$ python3 -q
>>> import numpy as np
>>> np.set_printoptions(precision=3, suppress=True, linewidth=200, floatmode="fixed")
>>> E = np.array([[3, 0, 1, 0],
...     [1, -1, -2, -1],
...     [-1, -2, -5, -2],
...     [-2, -4, -7, -4],
...     [-2, -7, -6, -5],
...     [-4, -7, -9, -7],
...     [-1, -10, -10, -8],
...     [-4, -9, -12, -7],
...     [-2, -7, -14, -9],
...     [-4, -6, -11, -8]])
>>> d = np.linalg.norm(E[:, None] - E[None], axis=-1)
>>> np.flatnonzero(d[7] < d.mean() / 2)
array([5, 6, 7, 9])
>>> np.linalg.matrix_rank(d ** 2)
np.int64(6)
>>> np.linalg.norm(E - E.mean(axis=0), axis=1)
array([12.145,  8.504,  5.207,  1.819,  2.304,  3.809,  6.092,  6.581,  7.779,  5.187])
>>> d[7]
array([18.655, 15.000, 11.489,  7.937,  6.928,  3.606,  3.873,  0.000,  4.000,  3.317])
>>> d.mean(axis=1).argmax()
np.int64(0)
>>> (d + 1e9 * np.eye(10)).round(6).argmin(axis=1)
array([1, 0, 3, 4, 3, 9, 7, 9, 9, 5])
>>> np.unravel_index(d.round(6).argmax(), d.shape)
(np.int64(0), np.int64(8))
>>> B = np.array([[3, 3, 3], [3, 1, 0], [0, 2, 3], [2, 1, 1]])
>>> B.T @ E.T
array([[  9,  -2, -13, -26, -37, -47, -49, -53, -45, -46],
       [ 11,  -3, -17, -28, -30, -44, -41, -52, -50, -48],
       [ 12,  -4, -20, -31, -29, -46, -41, -55, -57, -53]])
>>> np.einsum("ik,kj->ji", E, B)
array([[  9,  -2, -13, -26, -37, -47, -49, -53, -45, -46],
       [ 11,  -3, -17, -28, -30, -44, -41, -52, -50, -48],
       [ 12,  -4, -20, -31, -29, -46, -41, -55, -57, -53]])
>>> np.linalg.matrix_rank(np.vstack([E, B.T]))
np.int64(4)
>>> np.linalg.matrix_rank(E @ B)
np.int64(3)
>>> np.einsum("ij,ij->i", E, E)
array([ 10,   7,  34,  85, 114, 195, 265, 290, 330, 237])
>>> np.einsum("ik,kj->ij", E, B)
array([[  9,  11,  12],
       [ -2,  -3,  -4],
       [-13, -17, -20],
       [-26, -28, -31],
       [-37, -30, -29],
       [-47, -44, -46],
       [-49, -41, -41],
       [-53, -52, -55],
       [-45, -50, -57],
       [-46, -48, -53]])
>>> rng = np.random.default_rng(218)
>>> idx = rng.permutation(4)
>>> B = E[:, idx] * rng.choice([-1, 1], 4)
>>> B
array([[  0,   0,   1,   3],
       [ -1,  -1,  -2,   1],
       [ -2,  -2,  -5,  -1],
       [ -4,  -4,  -7,  -2],
       [ -5,  -7,  -6,  -2],
       [ -7,  -7,  -9,  -4],
       [ -8, -10, -10,  -1],
       [ -7,  -9, -12,  -4],
       [ -9,  -7, -14,  -2],
       [ -8,  -6, -11,  -4]])
>>> Uu, _, Vt = np.linalg.svd(E.T @ B)
>>> idx
array([3, 1, 2, 0])
>>> np.round(Uu @ Vt, 3) + 0
array([[0.000, 0.000, 0.000, 1.000],
       [0.000, 1.000, 0.000, 0.000],
       [0.000, 0.000, 1.000, 0.000],
       [1.000, 0.000, 0.000, 0.000]])
>>> idx = E[:, 3] > np.median(E[:, 3])
>>> r0 = E[idx].mean(axis=0) - E[~idx].mean(axis=0)
>>> (((E - E.mean(axis=0)) @ r0 > 0) == idx).mean()
np.float64(1.0)
>>> idx.astype(int)
array([1, 1, 1, 1, 1, 0, 0, 0, 0, 0])
>>> r0
array([2.800, 5.000, 7.400, 5.400])
>>> P = E @ np.linalg.solve(E.T @ E, E.T)
>>> np.linalg.matrix_rank(np.eye(10) - P)
np.int64(6)
>>> np.trace(P)
np.float64(4.0)
>>> P @ E[:, 3]
array([ 0.000, -1.000, -2.000, -4.000, -5.000, -7.000, -8.000, -7.000, -9.000, -8.000])
>>> np.diag(P)
array([0.415, 0.141, 0.281, 0.131, 0.322, 0.366, 0.582, 0.607, 0.623, 0.531])
